% python3 -q
>>> import numpy as np
>>> np.set_printoptions(suppress=True, linewidth=200)
>>> rnd = lambda a: np.round(a, 3) + 0
>>> F = np.loadtxt("test17.csv", delimiter=",")
>>> print(rnd(F))
[[0.1   0.    0.1   0.3   0.1   0.    0.2   0.1   0.1  ]
 [0.    0.05  0.05  0.15  0.15  0.15  0.15  0.15  0.15 ]
 [0.167 0.167 0.111 0.111 0.167 0.111 0.056 0.111 0.   ]
 [0.167 0.056 0.056 0.222 0.111 0.167 0.111 0.111 0.   ]
 [0.1   0.05  0.15  0.05  0.2   0.1   0.15  0.1   0.1  ]
 [0.133 0.067 0.067 0.067 0.133 0.133 0.133 0.2   0.067]
 [0.062 0.    0.062 0.188 0.188 0.    0.25  0.125 0.125]
 [0.2   0.133 0.067 0.    0.133 0.133 0.    0.133 0.2  ]
 [0.2   0.    0.067 0.    0.133 0.2   0.    0.2   0.2  ]]
>>> # rows sum to 1
>>> rng = np.random.default_rng(15)
>>> Y = F + rng.integers(-2, 3, (9, 1)) @ rng.integers(-2, 3, (1, 9))
>>> rnd(Y)
array([[ 0.1  ,  4.   , -3.9  ,  4.3  ,  2.1  ,  0.   , -1.8  ,  2.1  ,  0.1  ],
       [ 0.   ,  2.05 , -1.95 ,  2.15 ,  1.15 ,  0.15 , -0.85 ,  1.15 ,  0.15 ],
       [ 0.167,  2.167, -1.889,  2.111,  1.167,  0.111, -0.944,  1.111,  0.   ],
       [ 0.167,  4.056, -3.944,  4.222,  2.111,  0.167, -1.889,  2.111,  0.   ],
       [ 0.1  , -1.95 ,  2.15 , -1.95 , -0.8  ,  0.1  ,  1.15 , -0.9  ,  0.1  ],
       [ 0.133, -1.933,  2.067, -1.933, -0.867,  0.133,  1.133, -0.8  ,  0.067],
       [ 0.062, -2.   ,  2.062, -1.812, -0.812,  0.   ,  1.25 , -0.875,  0.125],
       [ 0.2  , -3.867,  4.067, -4.   , -1.867,  0.133,  2.   , -1.867,  0.2  ],
       [ 0.2  ,  0.   ,  0.067,  0.   ,  0.133,  0.2  ,  0.   ,  0.2  ,  0.2  ]])
>>> np.linalg.matrix_rank(Y - F, tol=1e-8)
np.int64(1)
>>> feats = np.load("w.npy")
>>> feats
array([[ 1,  1, -1, -1, -1, -1,  1,  1],
       [ 1,  1,  1,  1, -1, -1, -1, -1],
       [ 1,  1,  1,  1,  1,  1,  1,  1],
       [ 1,  1, -1, -1,  1,  1, -1, -1],
       [ 1, -1, -1,  1, -1,  1,  1, -1],
       [ 1, -1,  1, -1,  1, -1,  1, -1]])
>>> feats.reshape(-1, 2)
array([[ 1,  1],
       [-1, -1],
       [-1, -1],
       [ 1,  1],
       [ 1,  1],
       [ 1,  1],
       [-1, -1],
       [-1, -1],
       [ 1,  1],
       [ 1,  1],
       [ 1,  1],
       [ 1,  1],
       [ 1,  1],
       [-1, -1],
       [ 1,  1],
       [-1, -1],
       [ 1, -1],
       [-1,  1],
       [-1,  1],
       [ 1, -1],
       [ 1, -1],
       [ 1, -1],
       [ 1, -1],
       [ 1, -1]])
>>> feats.ravel(order="F")
array([ 1,  1,  1,  1,  1,  1,  1,  1,  1,  1, -1, -1, -1,  1,  1, -1, -1,  1, -1,  1,  1, -1,  1, -1, -1, -1,  1,  1, -1,  1, -1, -1,  1,  1,  1, -1,  1, -1,  1, -1,  1,  1,  1, -1,  1, -1, -1, -1])
>>> blk = feats.reshape(6, 2, -1)
>>> blk[:, 0]
array([[ 1,  1, -1, -1],
       [ 1,  1,  1,  1],
       [ 1,  1,  1,  1],
       [ 1,  1, -1, -1],
       [ 1, -1, -1,  1],
       [ 1, -1,  1, -1]])
>>> blk.shape
(6, 2, 4)
>>> def softmax(z):
...     e = np.exp(z - z.max(axis=-1, keepdims=True))
...     return e / e.sum(axis=-1, keepdims=True)
... 
>>> rnd(softmax(10 * feats[1]))
array([0.25, 0.25, 0.25, 0.25, 0.  , 0.  , 0.  , 0.  ])
>>> print(rnd(softmax(feats[1] + -3)))
[0.22 0.22 0.22 0.22 0.03 0.03 0.03 0.03]
>>> S = feats @ feats.T / np.sqrt(8)
>>> print(rnd(softmax(S)))
[[0.772 0.046 0.046 0.046 0.046 0.046]
 [0.046 0.772 0.046 0.046 0.046 0.046]
 [0.046 0.046 0.772 0.046 0.046 0.046]
 [0.046 0.046 0.046 0.772 0.046 0.046]
 [0.046 0.046 0.046 0.046 0.772 0.046]
 [0.046 0.046 0.046 0.046 0.046 0.772]]
>>> print(softmax(S).round(6).argmax(axis=1))
[0 1 2 3 4 5]
>>> rnd(softmax(S + np.triu(np.full(S.shape, -np.inf), 1)))
array([[1.   , 0.   , 0.   , 0.   , 0.   , 0.   ],
       [0.056, 0.944, 0.   , 0.   , 0.   , 0.   ],
       [0.053, 0.053, 0.894, 0.   , 0.   , 0.   ],
       [0.05 , 0.05 , 0.05 , 0.849, 0.   , 0.   ],
       [0.048, 0.048, 0.048, 0.048, 0.809, 0.   ],
       [0.046, 0.046, 0.046, 0.046, 0.046, 0.772]])
>>> Y = feats + rng.integers(-2, 3, (6, 1)) @ rng.integers(-2, 3, (1, 8))
>>> Y
array([[ 3,  1, -1, -3, -3,  1, -1, -1],
       [-3,  1,  1,  5,  3, -5,  3,  3],
       [ 3,  1,  1, -1, -1,  3, -1, -1],
       [-1,  1, -1,  1,  3, -1,  1,  1],
       [ 5, -1, -1, -3, -5,  5, -3, -5],
       [-3, -1,  1,  3,  5, -5,  5,  3]])
>>> rnd(np.linalg.svd(Y - feats, compute_uv=False))
array([18.974,  0.   ,  0.   ,  0.   ,  0.   ,  0.   ])
>>> np.linalg.matrix_rank(Y - feats, tol=1e-8)
np.int64(1)
>>> Y - feats
array([[ 2,  0,  0, -2, -2,  2, -2, -2],
       [-4,  0,  0,  4,  4, -4,  4,  4],
       [ 2,  0,  0, -2, -2,  2, -2, -2],
       [-2,  0,  0,  2,  2, -2,  2,  2],
       [ 4,  0,  0, -4, -4,  4, -4, -4],
       [-4,  0,  0,  4,  4, -4,  4,  4]])
>>> left, sig, VT = np.linalg.svd(feats, full_matrices=False)
>>> rnd(sig / sig[0])
array([1., 1., 1., 1., 1., 1.])
>>> print(rnd(left.T @ left))
[[1. 0. 0. 0. 0. 0.]
 [0. 1. 0. 0. 0. 0.]
 [0. 0. 1. 0. 0. 0.]
 [0. 0. 0. 1. 0. 0.]
 [0. 0. 0. 0. 1. 0.]
 [0. 0. 0. 0. 0. 1.]]
>>> print(np.allclose(left * sig @ VT, feats))
True
>>> rnd(left.T @ feats @ VT.T)
array([[2.828, 0.   , 0.   , 0.   , 0.   , 0.   ],
       [0.   , 2.828, 0.   , 0.   , 0.   , 0.   ],
       [0.   , 0.   , 2.828, 0.   , 0.   , 0.   ],
       [0.   , 0.   , 0.   , 2.828, 0.   , 0.   ],
       [0.   , 0.   , 0.   , 0.   , 2.828, 0.   ],
       [0.   , 0.   , 0.   , 0.   , 0.   , 2.828]])
>>> rnd(np.sqrt((sig ** 2).sum())), rnd(np.linalg.norm(feats))
(np.float64(6.928), np.float64(6.928))
>>> (sig > 1e-8).sum()
np.int64(6)
>>> x = np.array([2, 0, 2, 0, 0, 1, 1, 0])
>>> a = np.maximum(feats @ x, 0)
>>> np.maximum(feats @ (3 * x), 0)
array([ 0,  6, 18,  0,  6, 12])
>>> feats.T @ a
array([14,  2, 10,  6,  6,  2, 10, -2])
>>> np.maximum(feats @ x, 0) - np.maximum(-feats @ x, 0)
array([0, 2, 6, 0, 2, 4])
>>> rnd(np.tanh(feats @ x))
array([0.   , 0.964, 1.   , 0.   , 0.964, 0.999])
>>> feats * (a > 1e-9)[:, None]
array([[ 0,  0,  0,  0,  0,  0,  0,  0],
       [ 1,  1,  1,  1, -1, -1, -1, -1],
       [ 1,  1,  1,  1,  1,  1,  1,  1],
       [ 0,  0,  0,  0,  0,  0,  0,  0],
       [ 1, -1, -1,  1, -1,  1,  1, -1],
       [ 1, -1,  1, -1,  1, -1,  1, -1]])
>>> sig = 20 * 0.5 ** np.arange(5)
>>> J = rng.normal(size=(25, 5)) * rng.permutation(sig)
>>> rnd(J)
array([[  3.295,   6.966,  10.657,   2.076,   1.586],
       [ -1.777,  -7.622, -31.211,   0.256,   1.727],
       [ 14.433,  -3.067,   1.555,  -1.016,  -1.056],
       [-22.794,   3.694, -14.452,  -0.091,   1.114],
       [  3.391,  -6.571,  30.363,   0.947,   1.25 ],
       [ -6.596,  -8.021, -32.603,  -0.261,   0.402],
       [ -7.034,   9.147,   6.023,   1.248,   2.266],
       [-10.705,   4.969,   9.004,  -1.586,   1.809],
       [ 10.72 ,   4.883,  21.037,  -1.763,  -0.619],
       [ -5.457,   0.271,   2.125,   1.408,   1.88 ],
       [ -8.289,   4.507,  32.523,   0.383,  -3.764],
       [ -6.447,  -0.898, -32.467,  -0.173,  -3.182],
       [  7.926,   3.422,  -1.529,  -1.568,   0.723],
       [ -6.375,  -3.439,  22.201,  -0.946,  -3.442],
       [  7.904,   8.89 ,  32.186,   0.976,   5.23 ],
       [ -3.555,  10.877,  41.969,  -0.428,   1.033],
       [-12.868,  -5.131,  11.317,  -1.455,   0.537],
       [  4.627,   0.7  ,  19.566,   2.447,   0.489],
       [ 10.222,   7.571,  -8.743,  -0.812,  -6.034],
       [  4.52 ,   5.384,   9.217,   2.659,   3.894],
       [  8.455,  -0.045, -17.019,   0.174,   1.329],
       [ -0.365,  -1.375,  -7.102,   0.913,  -4.2  ],
       [ -2.881,   0.509,  14.528,   0.917,  -0.494],
       [ -5.547,  -5.711,  23.97 ,   0.771,   0.593],
       [ -6.961,  -5.487,  24.026,   0.026,   1.263]])
>>> C = J[[5, 21]].astype(float)
>>> for _ in range(7):
...     labels = np.linalg.norm(J[:, None] - C, axis=-1).argmin(axis=1)
...     C = np.array([J[labels == j].mean(axis=0) for j in range(2)])
... 
>>> labels
array([1, 0, 1, 0, 1, 0, 1, 1, 1, 1, 1, 0, 1, 1, 1, 1, 1, 1, 0, 1, 0, 0, 1, 1, 1])
>>> rnd(C[1] - C[0])
array([ 2.043,  2.686, 37.777,  0.282,  1.995])
>>> print(np.count_nonzero(J))
125
>>> rnd(J.sum(axis=0))
array([-32.159,  24.426, 167.141,   5.103,   4.336])
>>> rnd(np.abs(J).max())
np.float64(41.969)
>>> np.zeros(25, 5)
Traceback (most recent call last):
  File "<python-input-53>", line 1, in <module>
    np.zeros(25, 5)
    ~~~~~~~~^^^^^^^
TypeError: Cannot interpret '5' as a data type
>>> J.shape
(25, 5)
>>> np.linalg.matrix_rank(J)
np.int64(5)
>>> data = 0.2 ** np.abs(np.subtract.outer(np.arange(7), np.arange(7)))
>>> print(rnd(data))
[[1.    0.2   0.04  0.008 0.002 0.    0.   ]
 [0.2   1.    0.2   0.04  0.008 0.002 0.   ]
 [0.04  0.2   1.    0.2   0.04  0.008 0.002]
 [0.008 0.04  0.2   1.    0.2   0.04  0.008]
 [0.002 0.008 0.04  0.2   1.    0.2   0.04 ]
 [0.    0.002 0.008 0.04  0.2   1.    0.2  ]
 [0.    0.    0.002 0.008 0.04  0.2   1.   ]]
>>> ev, V = np.linalg.eigh(data)
>>> (ev > 1e-8).sum(), (ev < -1e-8).sum()
(np.int64(7), np.int64(0))
>>> rnd(np.abs(V[:, -1]))
array([0.216, 0.359, 0.454, 0.487, 0.454, 0.359, 0.216])
>>> ev.sum(), np.trace(data)
(np.float64(7.0), np.float64(7.0))
>>> print(np.unique(ev.round(6) + 0, return_counts=True)[1])
[1 1 1 1 1 1 1]
>>> rnd(np.linalg.eigvalsh(data + 4 * np.eye(7)))
array([4.682, 4.731, 4.816, 4.941, 5.105, 5.286, 5.439])
>>> rnd(np.linalg.svd(data, compute_uv=False))
array([1.439, 1.286, 1.105, 0.941, 0.816, 0.731, 0.682])
